$ ipython --no-banner

In [1]: import numpy as np

In [2]: np.set_printoptions(precision=3, suppress=True, linewidth=200, legacy="1.25")

In [3]: def rnd(a):
   ...:     return np.round(a, 3) + 0
   ...: 

In [4]: K = np.loadtxt("x.csv", delimiter=",")

In [5]: K
Out[5]: 
array([[-3.,  3., -3.,  0.],
       [-6.,  6., -1.,  0.],
       [ 0.,  0.,  5.,  0.],
       [ 2., -2.,  2.,  5.]])

In [6]: K - K[0]
Out[6]: 
array([[ 0.,  0.,  0.,  0.],
       [-3.,  3.,  2.,  0.],
       [ 3., -3.,  8.,  0.],
       [ 5., -5.,  5.,  5.]])

In [7]: np.linalg.matrix_rank(K)
Out[7]: 3

In [8]: np.count_nonzero(K)
Out[8]: 11

In [9]: rnd(np.linalg.norm(K))
Out[9]: 12.728

In [10]: rnd(np.linalg.svd(K, compute_uv=False))
Out[10]: array([10.567,  5.526,  4.449,  0.   ])

In [11]: K.sum(axis=0)
Out[11]: array([-7.,  7.,  3.,  5.])

In [12]: [round(float(x), 3) for x in np.linalg.svd(K, compute_uv=False)[:3]]
Out[12]: [10.567, 5.526, 4.449]

In [13]: np.linalg.matrix_rank(K, rtol=0.1)
Out[13]: 3

In [14]: np.argsort(-np.linalg.norm(K, axis=0).round(6), kind="stable")[:3]
Out[14]: array([0, 1, 2])

In [15]: out = np.array([[0, 0], [2, 1], [0, 0], [2, 2]])

In [16]: K @ out
Out[16]: 
array([[ 6.,  3.],
       [12.,  6.],
       [ 0.,  0.],
       [ 6.,  8.]])

In [17]: np.vstack([K, out.T]).shape
Out[17]: (6, 4)

In [18]: np.einsum("ik,kj->ij", K, out)
Out[18]: 
array([[ 6.,  3.],
       [12.,  6.],
       [ 0.,  0.],
       [ 6.,  8.]])

In [19]: np.linalg.matrix_rank(K @ out)
Out[19]: 2

In [20]: def softmax(z):
    ...:     e = np.exp(z - z.max(axis=-1, keepdims=True))
    ...:     return e / e.sum(axis=-1, keepdims=True)
    ...: 

In [21]: rnd(softmax(K[3] + -1))
Out[21]: array([0.045, 0.001, 0.045, 0.909])

In [22]: rnd(softmax(K[3]))
Out[22]: array([0.045, 0.001, 0.045, 0.909])

In [23]: att = K @ K.T / np.sqrt(4)

In [24]: rnd(softmax(att)[3] @ K)
Out[24]: array([ 2., -2.,  2.,  5.])

In [25]: softmax(att).round(6).argmax(axis=1)
Out[25]: array([1, 1, 2, 3])

In [26]: U, s, vt = np.linalg.svd(K)

In [27]: evecs = vt[:(s > 1e-8).sum()]

In [28]: rng = np.random.default_rng(954)

In [29]: x = K[0] + 4 * K[1] + rng.integers(2) * np.eye(4)[3]

In [30]: x
Out[30]: array([-27.,  27.,  -7.,   1.])

In [31]: rnd(np.diag(evecs.T @ evecs))
Out[31]: array([0.5, 0.5, 1. , 1. ])

In [32]: np.linalg.matrix_rank(np.vstack([K, x]))
Out[32]: 3

In [33]: np.allclose(evecs.T @ evecs @ x, x)
Out[33]: True

In [34]: rnd(np.linalg.norm(x - evecs.T @ evecs @ x))
Out[34]: 0.0

In [35]: data = 2 * np.eye(7) + np.eye(7, k=1)

In [36]: data
Out[36]: 
array([[2., 1., 0., 0., 0., 0., 0.],
       [0., 2., 1., 0., 0., 0., 0.],
       [0., 0., 2., 1., 0., 0., 0.],
       [0., 0., 0., 2., 1., 0., 0.],
       [0., 0., 0., 0., 2., 1., 0.],
       [0., 0., 0., 0., 0., 2., 1.],
       [0., 0., 0., 0., 0., 0., 2.]])

In [37]: data[4] @ data[1]
Out[37]: 0.0

In [38]: rnd(np.linalg.norm(data, axis=1))
Out[38]: array([2.236, 2.236, 2.236, 2.236, 2.236, 2.236, 2.   ])

In [39]: rnd(np.linalg.norm(data[4] - data[1]))
Out[39]: 3.162

In [40]: rnd(np.linalg.norm(data) ** 2 / np.linalg.norm(data, 2) ** 2)
Out[40]: 3.922

In [41]: u = np.array([1, 0])

In [42]: np.array([np.convolve(row, u, "same") for row in data])
Out[42]: 
array([[2., 1., 0., 0., 0., 0., 0.],
       [0., 2., 1., 0., 0., 0., 0.],
       [0., 0., 2., 1., 0., 0., 0.],
       [0., 0., 0., 2., 1., 0., 0.],
       [0., 0., 0., 0., 2., 1., 0.],
       [0., 0., 0., 0., 0., 2., 1.],
       [0., 0., 0., 0., 0., 0., 2.]])

In [43]: labels = rng.permutation(7)

In [44]: labels
Out[44]: array([2, 3, 5, 1, 0, 6, 4])

In [45]: out = data[labels][:, labels]

In [46]: np.diag(out)
Out[46]: array([2., 2., 2., 2., 2., 2., 2.])

In [47]: np.allclose(out, data)
Out[47]: False

In [48]: rnd(np.linalg.det(out)), rnd(np.linalg.det(data[labels]))
Out[48]: (128.0, -128.0)

In [49]: rnd(np.sort(np.abs(np.linalg.eigvals(out))))
Out[49]: array([2., 2., 2., 2., 2., 2., 2.])

In [50]: np.unravel_index(np.abs(data).argmax(), data.shape)
Out[50]: (0, 0)

In [51]: np.linalg.matrix_rank(data)
Out[51]: 7

In [52]: E = np.array([[0.1, 0.4, -0.7, -0.3],
    ...:     [1.5, 0.1, -0.4, 0.7],
    ...:     [0.1, 1.5, -0.6, -0.1],
    ...:     [1.0, 2.6, 0.6, 0.3],
    ...:     [-0.1, 1.3, 0.3, -1.0],
    ...:     [-1.2, -1.9, -0.4, 0.5],
    ...:     [0.2, -1.2, -0.2, -0.4],
    ...:     [-2.4, 1.1, -0.4, -0.5],
    ...:     [0.7, -0.3, -2.4, 1.7],
    ...:     [-1.2, 1.0, -0.8, -0.1],
    ...:     [1.0, 0.3, -1.5, -1.3],
    ...:     [-0.8, 0.9, -0.7, 1.3],
    ...:     [1.1, 1.2, -0.6, -0.3],
    ...:     [0.2, 1.1, 0.0, 1.8],
    ...:     [-0.8, 0.8, 0.6, 0.9],
    ...:     [-0.2, 1.8, -0.9, 0.3],
    ...:     [-0.7, -0.4, -0.1, 0.2]])

In [53]: E[9] *= 10

In [54]: E
Out[54]: 
array([[  0.1,   0.4,  -0.7,  -0.3],
       [  1.5,   0.1,  -0.4,   0.7],
       [  0.1,   1.5,  -0.6,  -0.1],
       [  1. ,   2.6,   0.6,   0.3],
       [ -0.1,   1.3,   0.3,  -1. ],
       [ -1.2,  -1.9,  -0.4,   0.5],
       [  0.2,  -1.2,  -0.2,  -0.4],
       [ -2.4,   1.1,  -0.4,  -0.5],
       [  0.7,  -0.3,  -2.4,   1.7],
       [-12. ,  10. ,  -8. ,  -1. ],
       [  1. ,   0.3,  -1.5,  -1.3],
       [ -0.8,   0.9,  -0.7,   1.3],
       [  1.1,   1.2,  -0.6,  -0.3],
       [  0.2,   1.1,   0. ,   1.8],
       [ -0.8,   0.8,   0.6,   0.9],
       [ -0.2,   1.8,  -0.9,   0.3],
       [ -0.7,  -0.4,  -0.1,   0.2]])

In [55]: # row 9 is much longer than the rest

In [56]: x = np.array([1, 3, 0, 1])

In [57]: rhs = E @ x

In [58]: rnd(rhs)
Out[58]: array([ 1. ,  2.5,  4.5,  9.1,  2.8, -6.4, -3.8,  0.4,  1.5, 17. ,  0.6,  3.2,  4.4,  5.3,  2.5,  5.5, -1.7])

In [59]: rnd(np.linalg.pinv(E) @ E)
Out[59]: 
array([[1., 0., 0., 0.],
       [0., 1., 0., 0.],
       [0., 0., 1., 0.],
       [0., 0., 0., 1.]])

In [60]: rnd(np.linalg.lstsq(E, rhs)[0])
Out[60]: array([1., 3., 0., 1.])

In [61]: rnd(np.linalg.solve(E.T @ E, E.T @ rhs))
Out[61]: array([1., 3., 0., 1.])

In [62]: rhs = rhs + 0.02 * rng.normal(size=17)

In [63]: rnd(rhs)
Out[63]: array([ 0.999,  2.532,  4.501,  9.13 ,  2.782, -6.395, -3.792,  0.421,  1.516, 17.021,  0.589,  3.199,  4.42 ,  5.311,  2.512,  5.519, -1.722])

In [64]: b, *_ = np.linalg.lstsq(E, rhs)

In [65]: rnd(E.T @ (rhs - E @ b))
Out[65]: array([0., 0., 0., 0.])

In [66]: b.round()
Out[66]: array([ 1.,  3., -0.,  1.])
